In [1]: import numpy as np

In [2]: import numpy.linalg as la

In [3]: np.set_printoptions(precision=2, suppress=True, linewidth=100, sign=" ")

In [4]: F = np.array([[20.0, 8.0, 36.0], [8.0, 8.0, 18.0], [36.0, 18.0, 85.0]])

In [5]: Uu, s, vt = la.svd(F)

In [6]: np.argmax(s[:-1] / (s[1:] + 1e-6)) + 1
Out[6]: np.int64(1)

In [7]: Y = Uu[:, :1] @ np.diag(s[:1]) @ vt[:1]

In [8]: np.round(la.norm(F - Y) / la.norm(F), 2)
Out[8]: np.float64(0.05)

In [9]: Y
Out[9]: 
array([[ 16.63,   8.32,  37.43],
       [  8.32,   4.16,  18.71],
       [ 37.43,  18.71,  84.21]])

In [10]: round(float(la.norm(F - Y, 2)), 2), round(s[1], 2)
Out[10]: (4.0, np.float64(4.0))

In [11]: ev, vecs = la.eigh(F)

In [12]: np.abs(vecs[:, -1]).round(6).argmax()
Out[12]: np.int64(2)

In [13]: round(float(ev.sum()), 2), np.trace(F)
Out[13]: (113.0, np.float64(113.0))

In [14]: ev
Out[14]: array([   4.,    4.,  105.])

In [15]: vecs @ np.diag(ev) @ vecs.T
Out[15]: 
array([[ 20.,   8.,  36.],
       [  8.,   8.,  18.],
       [ 36.,  18.,  85.]])

In [16]: np.abs(vecs[:, -1])
Out[16]: array([ 0.4,  0.2,  0.9])

In [17]: la.svd(F, compute_uv=False)
Out[17]: array([ 105.,    4.,    4.])

In [18]: (ev > 1e-8).sum(), (ev < -1e-8).sum()
Out[18]: (np.int64(3), np.int64(0))

In [19]: arr = np.load("case17.npy")

In [20]: arr
Out[20]: 
array([[ 0.33,  0.33,  0.  ,  0.  ,  0.  ,  0.  ,  0.33,  0.  ],
       [ 0.5 ,  0.5 ,  0.  ,  0.  ,  0.  ,  0.  ,  0.  ,  0.  ],
       [ 0.  ,  0.  ,  0.5 ,  0.  ,  0.  ,  0.5 ,  0.  ,  0.  ],
       [ 0.33,  0.  ,  0.  ,  0.33,  0.  ,  0.33,  0.  ,  0.  ],
       [ 0.  ,  0.25,  0.  ,  0.  ,  0.25,  0.25,  0.25,  0.  ],
       [ 0.  ,  0.33,  0.  ,  0.33,  0.  ,  0.33,  0.  ,  0.  ],
       [ 0.  ,  0.  ,  0.  ,  0.33,  0.  ,  0.  ,  0.67,  0.  ],
       [ 0.5 ,  0.  ,  0.  ,  0.  ,  0.  ,  0.  ,  0.  ,  0.5 ]])

In [21]: # row-stochastic, so 1 is an eigenvalue

In [22]: rng = np.random.default_rng(5030)

In [23]: Y = arr + rng.integers(-2, 3, (8, 7)) @ rng.integers(-2, 3, (7, 8))

In [24]: Y
Out[24]: 
array([[ -4.67,  -2.67,   1.  ,  -9.  ,  -4.  ,   8.  ,   7.33,  -3.  ],
       [  0.5 ,  -1.5 ,   1.  ,  -1.  ,  -5.  ,   1.  ,   4.  ,  -1.  ],
       [ -7.  ,  -3.  ,   4.5 ,   0.  ,  -2.  ,   2.5 ,   6.  ,   5.  ],
       [  5.33,  -2.  ,   8.  ,   2.33,  -3.  ,  -0.67,  -1.  ,   7.  ],
       [  5.  ,  -6.75,   2.  ,   1.  ,   1.25,   7.25,  -1.75,  -4.  ],
       [  8.  ,   0.33,   0.  ,   3.33,  -2.  ,   1.33,  -2.  ,   4.  ],
       [ -3.  ,   8.  , -11.  ,   7.33,   4.  ,  -8.  ,  -4.33,  -4.  ],
       [ -4.5 ,  -2.  ,  -2.  ,  -8.  ,   5.  ,  -1.  ,   3.  , -10.5 ]])

In [25]: la.matrix_rank(Y - arr, tol=1e-8)
Out[25]: np.int64(7)

In [26]: np.round(la.svd(Y - arr, compute_uv=False), 2) + 0
Out[26]: array([ 25.02,  22.65,  14.05,   7.82,   6.68,   4.48,   2.15,   0.  ])

In [27]: Y = np.array([[8, 4, 4], [4, 3, 4], [3, 1, 0]])

In [28]: la.matrix_rank(F @ Y)
Out[28]: np.int64(3)

In [29]: np.einsum("ik,kj->ij", F, Y)
Out[29]: 
array([[ 300.,  140.,  112.],
       [ 150.,   74.,   64.],
       [ 615.,  283.,  216.]])

In [30]: Y.T @ F.T
Out[30]: 
array([[ 300.,  150.,  615.],
       [ 140.,   74.,  283.],
       [ 112.,   64.,  216.]])

In [31]: C2 = arr.T @ arr

In [32]: np.round(np.trace(C2), 2), round(float((arr ** 2).sum()), 2)
Out[32]: (np.float64(3.31), 3.31)

In [33]: np.diag(C2)
Out[33]: array([ 0.72,  0.53,  0.25,  0.33,  0.06,  0.53,  0.62,  0.25])

In [34]: np.allclose(C2, C2.T)
Out[34]: True

In [35]: (arr @ arr.T).shape
Out[35]: (8, 8)

In [36]: arr @ np.ones(8)
Out[36]: array([ 1.,  1.,  1.,  1.,  1.,  1.,  1.,  1.])

In [37]: la.matrix_power(arr, 2)
Out[37]: 
array([[ 0.28,  0.28,  0.  ,  0.11,  0.  ,  0.  ,  0.33,  0.  ],
       [ 0.42,  0.42,  0.  ,  0.  ,  0.  ,  0.  ,  0.17,  0.  ],
       [ 0.  ,  0.17,  0.25,  0.17,  0.  ,  0.42,  0.  ,  0.  ],
       [ 0.22,  0.22,  0.  ,  0.22,  0.  ,  0.22,  0.11,  0.  ],
       [ 0.12,  0.27,  0.  ,  0.17,  0.06,  0.15,  0.23,  0.  ],
       [ 0.28,  0.28,  0.  ,  0.22,  0.  ,  0.22,  0.  ,  0.  ],
       [ 0.11,  0.  ,  0.  ,  0.33,  0.  ,  0.11,  0.44,  0.  ],
       [ 0.42,  0.17,  0.  ,  0.  ,  0.  ,  0.  ,  0.17,  0.25]])

In [38]: pr = np.eye(8)[7]

In [39]: for _ in range(4):
    ...:     pr = pr @ arr
    ...:     print(pr.round(2))
    ...: 
[ 0.5  0.   0.   0.   0.   0.   0.   0.5]
[ 0.42  0.17  0.    0.    0.    0.    0.17  0.25]
[ 0.35  0.22  0.    0.06  0.    0.    0.25  0.12]
[ 0.31  0.23  0.    0.1   0.    0.02  0.28  0.06]
